% python3 -q
>>> import numpy as np
>>> np.set_printoptions(suppress=True, linewidth=160)
>>> m1 = np.loadtxt("m.csv", delimiter=",")
>>> m1
array([[-0.9,  1. ,  0.1, -1. ,  0.8, -0.8, -0.5,  1. ,  0.2,  0.8, -0.7],
       [ 0.4, -0.9, -0.1,  0.7, -0.5,  0.2,  0.1, -0.8,  0.2, -0.2,  0. ],
       [-0.9,  0.1, -0.9, -1. , -0.2, -0.1, -0.8, -0.6, -0.2,  0.7, -0.9],
       [ 0.7, -0.7,  0.5, -0.3, -0.6, -0.2, -0.3, -0.9,  0.8,  0. , -0.4],
       [ 0.3, -0.8,  0.3,  1. ,  0. ,  0.1,  0.7,  0.4, -0.3, -0.5,  0.7],
       [-0.3,  0. ,  0.3, -1. , -0.9, -0.9, -0.7, -0.9,  1. ,  0.9, -1. ],
       [ 0.9,  0.7,  1. ,  1. ,  0.4, -0.2,  0.9,  0.9,  0.4, -0.8,  1. ],
       [-0.3,  0.6, -0.3, -1. , -0.1, -0.2, -0.7, -0.5,  0.4,  0.5, -0.7],
       [-0.3,  1. ,  0.4, -1. ,  0.1, -0.7, -0.9, -0.2,  0.9,  0.8, -0.9],
       [ 0.6, -0.8,  0.8,  1. , -0.4, -0.4,  0.8,  0.1,  0.5, -0.4,  0.4],
       [ 0.6, -0.7,  0.6,  0. , -0.7, -0.5, -0.1, -0.9,  0.9,  0.2, -0.6],
       [-0.2, -1. , -0.7,  1. ,  0.2,  0.6,  0.7,  0.5, -0.9, -0.6,  0.8],
       [ 0.8,  1. ,  0.9, -1. ,  0. , -0.4, -0.6, -0.6,  0.9,  0.2, -0.1],
       [-1. , -1. , -1. ,  1. , -0.2, -0.3,  0.8,  0.9, -0.9,  0.2, -0.6],
       [ 1. , -0.7,  1. ,  1. , -0.7, -0.7,  1. , -0.7,  1. , -0.9,  1. ],
       [ 1. ,  0.9,  1. ,  0. ,  0.1, -0.2,  0.4,  0. ,  0.9, -0.6,  0.9],
       [ 1. ,  1. ,  1. , -0.9,  0. ,  0.4, -0.2, -0.9,  1. , -0.7,  0.9],
       [-0.5,  1. , -0.3, -1. ,  0.9,  0.7, -0.4,  1. , -0.9, -0.1,  0.8],
       [-0.4, -0.1, -0.9, -0.9,  0.4,  0.8, -0.7, -0.5, -0.8,  0. ,  0.1],
       [-0.4,  1. ,  0.8, -0.9,  0.4, -0.8, -0.1,  0.9,  0.7,  0.4, -0.4],
       [ 1. ,  1. ,  1. , -1. ,  0.4, -0.8, -0.2,  0.6,  1. , -0.1,  0.6],
       [-1. ,  0.9, -1. , -1. ,  0.4,  0. , -1. ,  0.3, -0.8,  0.9, -1. ],
       [-0.8, -1. , -1. , -0.9, -0.8, -0.4, -0.8, -1. ,  0.5,  0.8, -1. ],
       [ 1. , -1. ,  1. ,  1. , -0.8,  0. ,  0.6, -1. ,  0.9, -0.7,  0.6],
       [-1. ,  1. , -0.8, -1. ,  0.8, -0.6, -0.8,  1. , -0.4,  0.8, -0.9],
       [-0.8, -0.2, -0.9,  0.6,  0.4,  0.2,  0.1,  0.8, -0.9,  0.1, -0.1],
       [-0.6,  0.9, -0.4, -0.9,  0.4, -0.2, -0.3,  0.7, -0.2,  0.3, -0.3],
       [ 0.7,  0. ,  0.5, -0.8, -0.3,  0.2, -0.5, -0.9,  0.6,  0. ,  0. ],
       [-1. ,  0.4, -1. , -1. ,  0.4,  0.6, -0.9, -0.3, -0.9,  0.7, -0.9],
       [-0.7,  0. , -0.8,  0.1,  0.4,  0.4, -0.1,  0.6, -0.8,  0.1,  0.1],
       [ 0.6, -0.5,  1. ,  1. , -0.6, -0.9,  1. ,  0.8,  0.9, -0.3,  0.2],
       [-0.5, -0.8, -0.9,  0.1,  0.4,  0.8, -0.3, -0.1, -0.9, -0.2,  0.4],
       [-0.5,  0.3, -0.6, -0.4,  0.3,  0.3, -0.2,  0.4, -0.6,  0.1,  0. ],
       [-1. , -1. , -1. ,  0.9,  0.2,  0.6, -0.2,  0.8, -1. ,  0.6, -0.9],
       [ 1. ,  0.1,  1. ,  0.2,  0.5,  0.9,  0.2, -0.8, -0.1, -0.9,  1. ],
       [ 0.9,  0.9,  0.9, -1. ,  0. ,  0.2, -0.7, -0.9,  0.9, -0.1,  0.3],
       [ 0.9, -0.8,  0.8, -0.6, -0.7, -0.2, -0.4, -1. ,  0.9,  0. , -0.4],
       [ 0.9,  0.5,  0.9,  0.4,  0.1,  0.3,  0.4, -0.2,  0.5, -0.6,  0.9],
       [-0.9, -1. , -1. ,  1. ,  0.5,  0.9,  0.3,  0.7, -1. , -0.3,  0.5],
       [-1. ,  0. , -1. ,  0.2,  0. , -0.9,  0. ,  1. , -0.9,  0.9, -1. ],
       [-1. , -0.5, -0.9, -0.5, -0.6, -0.9, -0.4,  0.2,  0.4,  0.9, -1. ],
       [-0.3, -0.9, -0.8,  1. ,  0.4,  0.8,  0.5,  0.5, -1. , -0.5,  0.8]])
>>> x0 = np.array([2, 3, 1, 2, 0, 2, 2, 0, 2, 3, 1])
>>> target = m1 @ x0
>>> np.round(np.linalg.lstsq(m1, target)[0], 1) + 0
array([2., 3., 1., 2., 0., 2., 2., 0., 2., 3., 1.])
>>> rng = np.random.default_rng(95338)
>>> target = target + 0.3 * rng.normal(size=42)
>>> target.round(1) + 0
array([-1.8, -0.5, -5.1, -1. ,  0. , -1.5,  7.7, -1.5,  1.2,  2.7,  0. , -2.5,  3.7, -4.7,  3.7,  7. ,  5.1, -1.4, -4.8,  1.7,  4.2, -4.1, -7.3,  3.6, -3.6,
       -2.8, -1.3,  1. , -5.1, -2.5,  4.3, -4.9, -2.3, -4.9,  4.3,  4. , -1.2,  6.2, -4.1, -4.5, -5.3, -2.6])
>>> coef, *_ = np.linalg.lstsq(m1, target)
>>> [round(float(np.linalg.norm(np.linalg.solve(m1.T @ m1 + lam * np.eye(11), m1.T @ target))), 2) for lam in (0, 1, 10, 100)]
[5.69, 3.88, 2.63, 1.2]
>>> np.round(m1.T @ (target - m1 @ coef), 1) + 0
array([0., 0., 0., 0., 0., 0., 0., 0., 0., 0., 0.])
>>> coef.round()
array([ 2.,  3.,  1.,  2., -0.,  2.,  2., -0.,  2.,  2.,  1.])
